>>> import numpy as np
>>> import numpy.linalg as la
>>> np.set_printoptions(suppress=True, linewidth=140)
>>> def rd(a):
...     return np.round(a, 2) + 0
... 
>>> m1 = np.maximum(np.array([[2], [0], [3], [3], [2], [1], [3], [0], [3], [1], [0], [2], [1], [3]]) @ np.array([[0, 4, 2]]) + np.array([1, 4, 4]), 0)
>>> m1
array([[ 1, 12,  8],
       [ 1,  4,  4],
       [ 1, 16, 10],
       [ 1, 16, 10],
       [ 1, 12,  8],
       [ 1,  8,  6],
       [ 1, 16, 10],
       [ 1,  4,  4],
       [ 1, 16, 10],
       [ 1,  8,  6],
       [ 1,  4,  4],
       [ 1, 12,  8],
       [ 1,  8,  6],
       [ 1, 16, 10]])
>>> rk = la.matrix_rank(m1)
>>> rk
np.int64(2)
>>> ns = la.svd(m1)[2][rk:].T
>>> rd(ns[:, 0] / ns[np.abs(ns[:, 0]).round(6).argmax(), 0])
array([ 1.  ,  0.25, -0.5 ])
>>> [int(la.matrix_rank(m1[:, :j + 1])) for j in range(3)]
[1, 2, 2]
>>> rd(m1 @ ns)
array([[0.],
       [0.],
       [0.],
       [0.],
       [0.],
       [0.],
       [0.],
       [0.],
       [0.],
       [0.],
       [0.],
       [0.],
       [0.],
       [0.]])
>>> la.matrix_rank(m1.T @ m1), la.matrix_rank(m1 @ m1.T)
(np.int64(2), np.int64(2))
>>> la.matrix_rank(m1, rtol=0.1)
np.int64(1)
>>> [round(float(x), 2) for x in la.svd(m1, compute_uv=False)[:3]]
[52.97, 2.81, 0.0]
>>> np.argsort(-la.norm(m1, axis=0).round(6), kind="stable")[:3]
array([1, 2, 0])
>>> la.lstsq(m1[:-1].T, m1[-1])[2]
np.int32(2)
>>> rd(np.trace(la.pinv(m1) @ m1))
np.float64(2.0)
>>> np.unique(m1.round(6), axis=0).shape
(4, 3)
>>> M = np.loadtxt("w.csv", delimiter=",")
>>> M
array([[5., 1., 0.],
       [0., 5., 1.],
       [0., 0., 5.]])
>>> # triangular, det is the product of the diagonal
>>> rng = np.random.default_rng(1341)
>>> other = M + rng.integers(-2, 3, (3, 2)) @ rng.integers(-2, 3, (2, 3))
>>> other
array([[ 8.,  2.,  3.],
       [ 4.,  5.,  3.],
       [ 0., -2.,  2.]])
>>> la.matrix_rank(other - M, tol=1e-8)
np.int64(2)
>>> other - M
array([[ 3.,  1.,  3.],
       [ 4.,  0.,  2.],
       [ 0., -2., -3.]])
>>> np.prod(np.diag(M)), rd(la.det(M))
(np.float64(125.0), np.float64(125.0))
>>> [int(la.matrix_rank(la.matrix_power(M, p))) for p in range(1, 4)]
[3, 3, 3]
>>> Uu, sigma, Vh = la.svd(m1)
>>> np.argmax(sigma[:-1] / (sigma[1:] + 1e-6)) + 1
np.int64(2)
>>> rd(sigma)
array([52.97,  2.81,  0.  ])
>>> other = Uu[:, :2] @ np.diag(sigma[:2]) @ Vh[:2]
>>> rd(np.abs(m1 - other).max())
np.float64(0.0)
>>> la.matrix_rank(m1, rtol=0.05)
np.int64(2)
>>> rd(other)
array([[ 1., 12.,  8.],
       [ 1.,  4.,  4.],
       [ 1., 16., 10.],
       [ 1., 16., 10.],
       [ 1., 12.,  8.],
       [ 1.,  8.,  6.],
       [ 1., 16., 10.],
       [ 1.,  4.,  4.],
       [ 1., 16., 10.],
       [ 1.,  8.,  6.],
       [ 1.,  4.,  4.],
       [ 1., 12.,  8.],
       [ 1.,  8.,  6.],
       [ 1., 16., 10.]])
>>> A = np.array([[6, 3, -4], [3, -6, -3], [5, 7, 3]]) * (rng.random((3, 3)) < 0.3)
>>> A
array([[6, 0, 0],
       [0, 0, 0],
       [0, 0, 3]])
>>> w, vecs = la.eigh(A)
>>> np.unique(w.round(6) + 0, return_counts=True)[1]
array([1, 1, 1])
>>> w.sum(), np.trace(A)
(np.float64(9.0), np.int64(9))
>>> rd(la.eigvalsh(A @ A))
array([ 0.,  9., 36.])
>>> rd(la.svd(A, compute_uv=False))
array([6., 3., 0.])
>>> vecs @ np.diag(w) @ vecs.T
array([[6., 0., 0.],
       [0., 0., 0.],
       [0., 0., 3.]])
>>> (A != 0).astype(int)
array([[1, 0, 0],
       [0, 0, 0],
       [0, 0, 1]])
>>> (la.matrix_power((A != 0) + (A.T != 0) + np.eye(3), 3) > 0).astype(int)
array([[1, 0, 0],
       [0, 1, 0],
       [0, 0, 1]])
>>> rd(A @ la.pinv(A) @ A)
array([[6., 0., 0.],
       [0., 0., 0.],
       [0., 0., 3.]])
>>> np.allclose(A[:-1].T @ la.lstsq(A[:-1].T, A[-1])[0], A[-1])
False
>>> np.abs(np.diag(la.qr(A)[1])) > 1e-9
array([ True, False,  True])
>>> rd(np.trace(la.pinv(A) @ A))
np.float64(2.0)
>>> arr = np.load("sample17.npy")
>>> arr
array([[-1.7,  1.4, -0.3,  0.8],
       [ 0.8, -0.2, -1.8,  0.9],
       [ 1.7, -1.4, -0.8,  1.9]])
>>> x = np.array([3, 2, 2, -1])
>>> np.sign((arr @ x).round(6))
array([-1., -1., -1.])
>>> rd(arr @ x)
array([-3.7, -2.5, -1.2])
>>> rd(arr * x)
array([[-5.1,  2.8, -0.6, -0.8],
       [ 2.4, -0.4, -3.6, -0.9],
       [ 5.1, -2.8, -1.6, -1.9]])
>>> (arr @ x).argmax()
np.int64(2)
>>> rd(np.einsum("ij,j->i", arr, x))
array([-3.7, -2.5, -1.2])
>>> rd(arr @ np.ones(4))
array([ 0.2, -0.3,  1.4])
>>> rd(arr @ (2 * x))
array([-7.4, -5. , -2.4])
>>> X = np.array([[4.37, 3.2, 6.16],
...     [7.16, 3.38, 9.51],
...     [6.87, 3.39, 9.03],
...     [6.29, 2.2, 13.52],
...     [8.17, 3.91, 8.65],
...     [7.1, 3.9, 7.12],
...     [9.35, 3.32, 13.09],
...     [5.52, 2.36, 11.66],
...     [9.02, 3.66, 11.03],
...     [7.8, 4.97, 3.33],
...     [8.73, 3.3, 12.25],
...     [9.23, 4.42, 7.96],
...     [8.25, 5.82, 0.21],
...     [8.37, 6.01, -0.51],
...     [9.67, 4.58, 7.89],
...     [10.45, 3.19, 15.34],
...     [6.23, 4.08, 4.99],
...     [5.67, 3.42, 7.13]])
>>> Xs = X - X.mean(axis=1)
Traceback (most recent call last):
  File "<python-input-61>", line 1, in <module>
    Xs = X - X.mean(axis=1)
         ~~^~~~~~~~~~~~~~~~
ValueError: operands could not be broadcast together with shapes (18,3) (18,) 
>>> Xs = X - X.mean(axis=0)
>>> Uu, sigma, Vh = la.svd(Xs, full_matrices=False)
>>> rd((sigma ** 2).sum() ** 2 / (sigma ** 4).sum())
np.float64(1.29)
>>> np.abs(Uu[:, 0]).argmax()
np.int64(13)
>>> la.matrix_rank(Xs)
np.int64(3)
>>> np.abs(Vh[0]).argmax()
np.int64(2)
>>> rd(Vh[0] * np.sign(Vh[0, np.abs(Vh[0]).argmax()]))
array([ 0.07, -0.2 ,  0.98])
